$ ipython --no-banner

In [1]: import numpy as np

In [2]: np.set_printoptions(precision=2, suppress=True, linewidth=120)

In [3]: tidy = lambda a: np.round(a, 2) + 0

In [4]: feats = np.load("mat.npy")

In [5]: feats
Out[5]: 
array([[1, 0, 0, 0],
       [0, 3, 0, 0],
       [0, 0, 3, 0],
       [0, 0, 0, 2]])

In [6]: w, vecs = np.linalg.eig(feats)

In [7]: tidy(np.sort(np.linalg.eigvals(feats.T)))
Out[7]: array([1., 2., 3., 3.])

In [8]: np.prod(w)
Out[8]: np.float64(18.0)

In [9]: (np.linalg.matrix_power((feats != 0) + (feats.T != 0) + np.eye(4), 4) > 0).astype(int)
Out[9]: 
array([[1, 0, 0, 0],
       [0, 1, 0, 0],
       [0, 0, 1, 0],
       [0, 0, 0, 1]])

In [10]: J = np.loadtxt("out5.csv", delimiter=",")

In [11]: J
Out[11]: 
array([[-2.,  2., -2.],
       [-3.,  2., -1.],
       [-3.,  4., -4.]])

In [12]: x0 = np.array([5, 5, 4])

In [13]: target = J @ x0

In [14]: b, lr = np.zeros(3), 1 / np.linalg.norm(J, 2) ** 2

In [15]: for i in range(50):
    ...:     b -= lr * J.T @ (J @ b - target)
    ...:     if i % 10 == 0: print(i, round(np.linalg.norm(J @ b - target), 2))
    ...: 
0 2.79
10 2.07
20 1.64
30 1.41
40 1.29

In [16]: tidy(b)
Out[16]: array([ 2.25, -0.96,  0.25])

In [17]: tidy(np.linalg.cond(J))
Out[17]: np.float64(51.3)

In [18]: tidy(np.linalg.det(J[::-1]))
Out[18]: np.float64(-2.0)

In [19]: np.einsum("ij,ji->", J, J)
Out[19]: np.float64(16.0)

In [20]: tidy(np.linalg.eigvals(J))
Out[20]: array([ 0.66, -0.79, -3.87])

In [21]: K = np.diag(3 * np.array([2, 1, 2, 3, 2])) + np.array([[0, 2, 1, 0, 1],
    ...:     [0, 2, 0, 0, 1],
    ...:     [2, 1, 1, 2, 2],
    ...:     [0, 2, 0, 2, 0],
    ...:     [2, 0, 1, 2, 1]])

In [22]: K
Out[22]: 
array([[ 6,  2,  1,  0,  1],
       [ 0,  5,  0,  0,  1],
       [ 2,  1,  7,  2,  2],
       [ 0,  2,  0, 11,  0],
       [ 2,  0,  1,  2,  7]])

In [23]: tidy(np.linalg.det(2 * K)), tidy(np.linalg.det(K))
Out[23]: (np.float64(472064.0), np.float64(14752.0))

In [24]: np.einsum("ij,ji->", K, K)
Out[24]: np.int64(292)

In [25]: np.einsum("ii->", K)
Out[25]: np.int64(36)

In [26]: tidy(np.linalg.eigvals(K))
Out[26]: array([11.3 +0.j  ,  9.42+0.j  ,  4.85+1.15j,  4.85-1.15j,  5.59+0.j  ])

In [27]: tidy(np.poly(K))
Out[27]: array([     1.,    -36.,    502.,  -3401.,  11276., -14752.])

In [28]: tidy(np.linalg.norm(K, axis=1))
Out[28]: array([ 6.48,  5.1 ,  7.87, 11.18,  7.62])

In [29]: tidy(np.linalg.norm(K, "nuc"))
Out[29]: np.float64(36.75)

In [30]: tidy(np.linalg.norm(K, 2))
Out[30]: np.float64(12.24)

In [31]: tidy(np.linalg.norm(K[2], 1)), tidy(np.linalg.norm(K[2], np.inf))
Out[31]: (np.float64(14.0), np.float64(7.0))
